% ipython --no-banner

In [1]: import numpy as np

In [2]: np.set_printoptions(precision=2, suppress=True, linewidth=120)

In [3]: m1 = np.array([[0, 0, 1, 0, 0],
   ...:     [0, 0, 0, 0, 0],
   ...:     [1, 0, 0, 0, 1],
   ...:     [0, 0, 0, 0, 0],
   ...:     [0, 0, 1, 0, 0]])

In [4]: vals, vecs = np.linalg.eigh(m1)

In [5]: vec = np.array([3, 3, -1, -2, -1])

In [6]: round(float(vec @ m1 @ vec / (vec @ vec)), 2), round(vals[0], 2), round(vals[-1], 2)
Out[6]: (-0.17, np.float64(-1.41), np.float64(1.41))

In [7]: m1 @ m1
Out[7]: 
array([[1, 0, 0, 0, 1],
       [0, 0, 0, 0, 0],
       [0, 0, 2, 0, 0],
       [0, 0, 0, 0, 0],
       [1, 0, 0, 0, 1]])

In [8]: np.flatnonzero(np.linalg.matrix_power((m1 != 0) + (m1.T != 0) + np.eye(5), 5)[4])
Out[8]: array([0, 2, 4])

In [9]: left, s, vt = np.linalg.svd(m1)

In [10]: vecs = vt[:(s > 1e-8).sum()]

In [11]: rng = np.random.default_rng(67066)

In [12]: vec = m1[2] + -2 * m1[1] + rng.integers(2) * np.eye(5)[1]

In [13]: vec
Out[13]: array([1., 0., 0., 0., 1.])

In [14]: np.linalg.matrix_rank(np.vstack([m1, vec]))
Out[14]: np.int64(2)

In [15]: vecs.T @ vecs
Out[15]: 
array([[0.5, 0. , 0. , 0. , 0.5],
       [0. , 0. , 0. , 0. , 0. ],
       [0. , 0. , 1. , 0. , 0. ],
       [0. , 0. , 0. , 0. , 0. ],
       [0.5, 0. , 0. , 0. , 0.5]])

In [16]: np.round(np.linalg.norm(vec - vecs.T @ vecs @ vec), 2)
Out[16]: np.float64(0.0)

In [17]: G = m1.T @ m1

In [18]: G
Out[18]: 
array([[1, 0, 0, 0, 1],
       [0, 0, 0, 0, 0],
       [0, 0, 2, 0, 0],
       [0, 0, 0, 0, 0],
       [1, 0, 0, 0, 1]])

In [19]: np.linalg.matrix_rank(G)
Out[19]: np.int64(2)

In [20]: np.diag(G)
Out[20]: array([1, 0, 2, 0, 1])

In [21]: q, _ = np.linalg.qr(np.array([[-1.9, -0.2, -0.2, -0.2, -1.2],
    ...:     [-0.1, -1.3, 1.0, -0.8, -0.7],
    ...:     [0.3, 0.1, 1.0, 3.1, -1.5],
    ...:     [0.6, -0.5, 1.5, -0.2, 0.1],
    ...:     [0.5, -0.7, 0.4, 1.4, 0.2]]))

In [22]: vecs, _ = np.linalg.qr(np.array([[0.1, -0.2, -0.3, 1.4, 0.4],
    ...:     [-0.7, 0.6, 1.3, -0.3, 1.2],
    ...:     [0.5, 0.6, -1.1, 0.8, 0.4],
    ...:     [1.8, 0.4, -1.1, 0.6, -0.2],
    ...:     [0.7, -1.3, -1.1, 0.9, -0.9]]))

In [23]: s = 10 * 0.9 ** np.arange(5)

In [24]: J = q[:, :5] * s @ vecs[:5]

In [25]: J
Out[25]: 
array([[-0.89,  1.23,  2.41, -8.73,  2.93],
       [-0.64, -0.2 , -3.85, -3.92, -6.23],
       [-1.56, -0.96,  6.43,  0.96, -3.69],
       [ 2.01,  6.82,  0.87,  1.17, -3.06],
       [-6.94,  2.  , -2.09,  1.32, -0.93]])

In [26]: left, s, vt = np.linalg.svd(J, full_matrices=False)

In [27]: s / s[0]
Out[27]: array([1.  , 0.9 , 0.81, 0.73, 0.66])

In [28]: np.cumsum(s ** 2) / np.sum(s ** 2)
Out[28]: array([0.29, 0.53, 0.72, 0.87, 1.  ])

In [29]: vec = np.array([0, 3, -2, -1, 1])

In [30]: rhs = J @ vec

In [31]: c, lr = np.zeros(5), 1 / np.linalg.norm(J, 2) ** 2

In [32]: for i in range(60):
    ...:     c -= lr * J.T @ (J @ c - rhs)
    ...:     if i % 10 == 0: print(i, round(np.linalg.norm(J @ c - rhs), 2))
    ...: 
0 12.71
10 0.04
20 0.0
30 0.0
40 0.0
50 0.0

In [33]: c.round(2) + 0
Out[33]: array([ 0.,  3., -2., -1.,  1.])

In [34]: round(np.linalg.cond(J), 2)
Out[34]: np.float64(1.52)

In [35]: labels = rng.permutation(5)

In [36]: labels
Out[36]: array([0, 3, 4, 1, 2])

In [37]: other = J[labels][:, labels]

In [38]: np.sort(np.abs(np.linalg.eigvals(other)))
Out[38]: array([7.82, 7.82, 7.87, 8.51, 8.51])

In [39]: np.diag(other)
Out[39]: array([-0.89,  1.17, -0.93, -0.2 ,  6.43])

In [40]: round(np.linalg.det(other), 2), round(np.linalg.det(J[labels]), 2)
Out[40]: (np.float64(34867.84), np.float64(34867.84))

In [41]: np.allclose(other, J)
Out[41]: False

In [42]: E = np.load("layer11.npy")

In [43]: E
Out[43]: 
array([[ 1,  0,  0,  0,  0],
       [ 2, -3,  0,  0,  0],
       [-2, -2,  2,  0,  0],
       [-3,  2, -1, -1,  0],
       [ 3, -3,  3,  2,  2]])

In [44]: np.linalg.matrix_rank(E - E[0, 0] * np.eye(5))
Out[44]: np.int64(4)

In [45]: [int(np.linalg.matrix_rank(np.linalg.matrix_power(E, p))) for p in range(1, 6)]
Out[45]: [5, 5, 5, 5, 5]
